$ python -q
>>> import numpy as np
>>> np.set_printoptions(suppress=True, linewidth=140)
>>> def rd(a):
...     return np.round(a, 2) + 0
... 
>>> F = np.load("dump.npy")
>>> print(F)
[[ 1 -1  1 -1 -1  1 -1  1]
 [ 1 -1 -1  1  1 -1 -1  1]
 [ 1 -1  1 -1  1 -1  1 -1]
 [ 1  1  1  1 -1 -1 -1 -1]
 [ 1 -1 -1  1 -1  1  1 -1]]
>>> F @ F
Traceback (most recent call last):
  File "<python-input-5>", line 1, in <module>
    F @ F
    ~~^~~
ValueError: matmul: Input operand 1 has a mismatch in its core dimension 0, with gufunc signature (n?,k),(k,m?)->(n?,m?) (size 5 is different from 8)
>>> G = F.T @ F
>>> print((F @ F.T).shape)
(5, 5)
>>> print(np.allclose(G, G.T))
True
>>> print(np.linalg.matrix_rank(G))
5
>>> J = np.loadtxt("sample14.csv", delimiter=",")
>>> print(J)
[[ -2.   8.   7.]
 [  0.   0.   0.]
 [ -2.   8.   7.]
 [  0.   0.   0.]
 [  0.   0.   0.]
 [  0.   0.   0.]
 [ -9.   6.  -2.]
 [ -9.   6.  -2.]
 [ -9.   6.  -2.]
 [ -5.   1.  11.]
 [ -2.   8.   7.]
 [ -2.   8.   7.]
 [  0.   0.   0.]
 [-11.  14.   5.]
 [ -3.  -7.   4.]
 [  0.   0.   0.]
 [  0.   0.   0.]
 [ -3.  -7.   4.]
 [-11.  14.   5.]
 [  0.   0.   0.]
 [  0.   0.   0.]
 [  0.   0.   0.]
 [-11.  14.   5.]
 [  0.   0.   0.]
 [  0.   0.   0.]
 [  0.   0.   0.]
 [-14.   7.   9.]
 [ -3.  -7.   4.]]
>>> A2 = np.c_[J[:, :1] @ np.array([[3]]), np.array([3, 2, 2, 3, 1, 1, 1, 0, 0, 3, 0, 3, 3, 0, 3, 2, 1, 0, 2, 1, 3, 3, 3, 2, 3, 1, 2, 3])]
>>> print(A2)
[[ -6.   3.]
 [  0.   2.]
 [ -6.   2.]
 [  0.   3.]
 [  0.   1.]
 [  0.   1.]
 [-27.   1.]
 [-27.   0.]
 [-27.   0.]
 [-15.   3.]
 [ -6.   0.]
 [ -6.   3.]
 [  0.   3.]
 [-33.   0.]
 [ -9.   3.]
 [  0.   2.]
 [  0.   1.]
 [ -9.   0.]
 [-33.   2.]
 [  0.   1.]
 [  0.   3.]
 [  0.   3.]
 [-33.   3.]
 [  0.   2.]
 [  0.   3.]
 [  0.   1.]
 [-42.   2.]
 [ -9.   3.]]
>>> print(np.linalg.matrix_rank(np.c_[J, A2]))
4
>>> print(rd(np.linalg.lstsq(J, A2[:, 0])[0]))
[3. 0. 0.]
>>> print(np.linalg.matrix_rank(A2))
2
>>> hat = A2 @ np.linalg.solve(A2.T @ A2, A2.T)
>>> print(rd(np.linalg.eigvalsh(hat)))
[0. 0. 0. 0. 0. 0. 0. 0. 0. 0. 0. 0. 0. 0. 0. 0. 0. 0. 0. 0. 0. 0. 0. 0. 0. 0. 1. 1.]
>>> print(rd(np.trace(hat)))
2.0
>>> print(rd(hat @ A2[:, 1]))
[3. 2. 2. 3. 1. 1. 1. 0. 0. 3. 0. 3. 3. 0. 3. 2. 1. 0. 2. 1. 3. 3. 3. 2. 3. 1. 2. 3.]
>>> C = J[[10, 23]].astype(float)
>>> for _ in range(4):
...     idx = np.linalg.norm(J[:, None] - C, axis=-1).argmin(axis=1)
...     C = np.array([J[idx == j].mean(axis=0) for j in range(2)])
... 
>>> print(idx)
[0 1 0 1 1 1 1 1 1 0 0 0 1 0 1 1 1 1 0 1 1 1 0 1 1 1 0 1]
>>> print(np.bincount(idx))
[ 9 19]
>>> print(rd(C))
[[-6.67  9.11  7.  ]
 [-1.89 -0.16  0.32]]
>>> G = np.cov(J, rowvar=False)
>>> print(rd(np.corrcoef(J[:, 1], J[:, 2])[0, 1]))
0.33
>>> print(G.shape)
(3, 3)
>>> print(np.median(J, axis=0))
[-2.  0.  0.]
>>> print(rd(J.std(axis=0)))
[4.4  5.75 3.6 ]
>>> C = np.array([[-0.8, -0.5, 0.9], [0.4, -1.3, 0.0]])
>>> rng = np.random.default_rng(232)
>>> arr = np.array([[1, 1],
...     [0, 2],
...     [1, 0],
...     [0, 0],
...     [0, 1],
...     [3, 2],
...     [0, 3],
...     [0, 3],
...     [2, 3],
...     [1, 1]]) @ C + 0.3 * rng.normal(size=(10, 3))
>>> print(rd(arr))
[[-0.07 -1.65  0.65]
 [ 0.73 -3.19  0.09]
 [-1.12  0.19  0.97]
 [-0.25  0.04  0.16]
 [ 0.08 -1.65  0.17]
 [-0.73 -4.09  2.76]
 [ 1.45 -3.79 -0.21]
 [ 1.35 -4.11 -0.05]
 [-0.47 -5.    2.04]
 [-0.38 -1.59  1.08]]
>>> d = np.linalg.norm(arr[:, None] - arr[None], axis=-1)
>>> print((d + 1e9 * np.eye(10)).round(6).argmin(axis=1))
[4 6 3 2 0 8 7 6 5 0]
>>> print(rd(np.linalg.norm(arr, axis=1)))
[1.77 3.28 1.49 0.3  1.66 4.99 4.06 4.32 5.42 1.96]
>>> print(np.linalg.matrix_rank(d ** 2))
5
>>> print(d.shape)
(10, 10)
>>> print(rd(d[:5, :5]))
[[0.   1.83 2.14 1.77 0.51]
 [1.83 0.   3.95 3.38 1.68]
 [2.14 3.95 0.   1.2  2.33]
 [1.77 3.38 1.2  0.   1.72]
 [0.51 1.68 2.33 1.72 0.  ]]
>>> print(rd(d[7]))
[2.93 1.11 5.06 4.45 2.78 3.5  0.37 0.   2.91 3.26]
>>> print(np.flatnonzero(d[7] < d.mean() / 2))
[1 6 7]
>>> print(np.unravel_index(d.round(6).argmax(), d.shape))
(np.int64(3), np.int64(8))
>>> hat = arr @ np.linalg.solve(arr.T @ arr, arr.T)
>>> print(rd(np.linalg.eigvalsh(hat)))
[0. 0. 0. 0. 0. 0. 0. 1. 1. 1.]
>>> print(rd(np.trace(hat)))
3.0
>>> C = arr[[5, 9]].astype(float)
>>> for _ in range(3):
...     idx = np.linalg.norm(arr[:, None] - C, axis=-1).argmin(axis=1)
...     C = np.array([arr[idx == j].mean(axis=0) for j in range(2)])
... 
>>> print(idx)
[1 1 1 1 1 0 1 1 0 1]
>>> print(rd(C))
[[-0.6  -4.55  2.4 ]
 [ 0.22 -1.97  0.36]]
>>> print(rd(C[1] - C[0]))
[ 0.82  2.58 -2.04]
>>> t = rng.uniform(0, 2 * np.pi, 18)
>>> Q, _ = np.linalg.qr(np.array([[-1.4, 0.1], [-0.3, -0.7], [-1.5, -0.6]]))
>>> data = 10 * np.c_[np.cos(t), np.sin(t)] @ Q.T
>>> print(rd(data))
[[ 5.45 -7.84 -2.99]
 [ 7.81 -6.21  0.65]
 [ 8.22 -5.42  1.77]
 [ 8.42 -4.71  2.63]
 [ 0.65  6.84  7.27]
 [ 8.41 -4.78  2.56]
 [-7.59  6.51 -0.15]
 [ 8.44 -4.6   2.76]
 [ 5.47 -7.83 -2.96]
 [ 7.14  0.82  6.95]
 [-2.27  7.86  5.75]
 [ 3.51  4.99  7.92]
 [-7.86  0.64 -6.14]
 [ 7.37  0.4   6.74]
 [ 6.28  2.11  7.49]
 [-0.48 -6.92 -7.2 ]
 [ 7.89 -6.09  0.83]
 [ 7.22  0.68  6.88]]
>>> # rank 2
>>> rank = np.linalg.matrix_rank(data)
>>> print(rank)
2
>>> N = np.linalg.svd(data)[2][rank:].T
>>> print(np.allclose(data @ N, 0))
True
>>> print([int(np.linalg.matrix_rank(np.delete(data, i, axis=0))) for i in range(18)])
[2, 2, 2, 2, 2, 2, 2, 2, 2, 2, 2, 2, 2, 2, 2, 2, 2, 2]
>>> print(rd(N @ N.T))
[[ 0.27  0.31 -0.32]
 [ 0.31  0.36 -0.36]
 [-0.32 -0.36  0.37]]
>>> print([int(np.linalg.matrix_rank(data[:, :j + 1])) for j in range(3)])
[1, 2, 2]
>>> print(N.shape)
(3, 1)
